% python3 -q
>>> import numpy as np
>>> from numpy import linalg as LA
>>> np.set_printoptions(precision=1, suppress=True, linewidth=160, legacy="1.25")
>>> rnd = lambda a: np.round(a, 1) + 0
>>> feats = np.load("sample3.npy")
>>> feats
array([[0, 0, 0, 0],
       [0, 2, 0, 0],
       [0, 0, 0, 0],
       [0, 0, 0, 0],
       [0, 5, 0, 0],
       [0, 1, 0, 0],
       [0, 5, 2, 0]])
>>> # looks like rank 2
>>> rnd(np.trace(LA.pinv(feats) @ feats))
2.0
>>> np.allclose(feats[:-1].T @ LA.lstsq(feats[:-1].T, feats[-1])[0], feats[-1])
False
>>> rnd(feats @ LA.pinv(feats) @ feats)
array([[0., 0., 0., 0.],
       [0., 2., 0., 0.],
       [0., 0., 0., 0.],
       [0., 0., 0., 0.],
       [0., 5., 0., 0.],
       [0., 1., 0., 0.],
       [0., 5., 2., 0.]])
>>> r0 = np.array([2, -7])
>>> np.correlate(feats[0], feats[6], "full")
array([0, 0, 0, 0, 0, 0, 0])
>>> np.array([np.convolve(row, r0, "same") for row in feats])
array([[  0,   0,   0,   0],
       [  0,   4, -14,   0],
       [  0,   0,   0,   0],
       [  0,   0,   0,   0],
       [  0,  10, -35,   0],
       [  0,   2,  -7,   0],
       [  0,  10, -31, -14]])
>>> r = LA.matrix_rank(feats)
>>> r
2
>>> N = LA.svd(feats)[2][r:].T
>>> feats @ N
array([[0., 0.],
       [0., 0.],
       [0., 0.],
       [0., 0.],
       [0., 0.],
       [0., 0.],
       [0., 0.]])
>>> LA.matrix_rank(feats.T @ feats), LA.matrix_rank(feats @ feats.T)
(2, 2)
>>> [int(LA.matrix_rank(feats[:, :j + 1])) for j in range(4)]
[0, 1, 2, 2]
>>> np.allclose(feats @ N, 0)
True
>>> [int(LA.matrix_rank(feats[:i])) for i in range(1, len(feats) + 1)]
[0, 1, 1, 1, 1, 1, 2]
>>> th = np.radians(120)
>>> r_ = np.eye(4)
>>> r_[2, 2] = r_[3, 3] = np.cos(th)
>>> r_[2, 3], r_[3, 2] = -np.sin(th), np.sin(th)
>>> rnd(r_)
array([[ 1. ,  0. ,  0. ,  0. ],
       [ 0. ,  1. ,  0. ,  0. ],
       [ 0. ,  0. , -0.5, -0.9],
       [ 0. ,  0. ,  0.9, -0.5]])
>>> out = feats @ r_.T
>>> rnd(LA.det(r_)), rnd(np.trace(r_))
(1.0, 1.0)
>>> np.allclose(LA.norm(feats, axis=1), LA.norm(out, axis=1))
True
>>> rnd(LA.det(r_))
1.0
>>> mat = np.array([[-8, 2, -2, 2], [-1, -2, -1, 1], [-1, 1, -11, 2], [2, 1, -2, 13]])
>>> mat
array([[ -8,   2,  -2,   2],
       [ -1,  -2,  -1,   1],
       [ -1,   1, -11,   2],
       [  2,   1,  -2,  13]])
>>> out = np.array([[1, 1, 1], [1, 3, 2], [1, 0, 0], [3, 0, 1]])
>>> np.einsum("ij,ij->i", feats, feats)
array([ 0,  4,  0,  0, 25,  1, 29])
>>> np.einsum("ij->j", feats)
array([ 0, 13,  2,  0])
>>> out.T @ feats.T
array([[ 0,  2,  0,  0,  5,  1,  7],
       [ 0,  6,  0,  0, 15,  3, 15],
       [ 0,  4,  0,  0, 10,  2, 10]])
>>> np.einsum("ik,kj->ij", feats, out)
array([[ 0,  0,  0],
       [ 2,  6,  4],
       [ 0,  0,  0],
       [ 0,  0,  0],
       [ 5, 15, 10],
       [ 1,  3,  2],
       [ 7, 15, 10]])
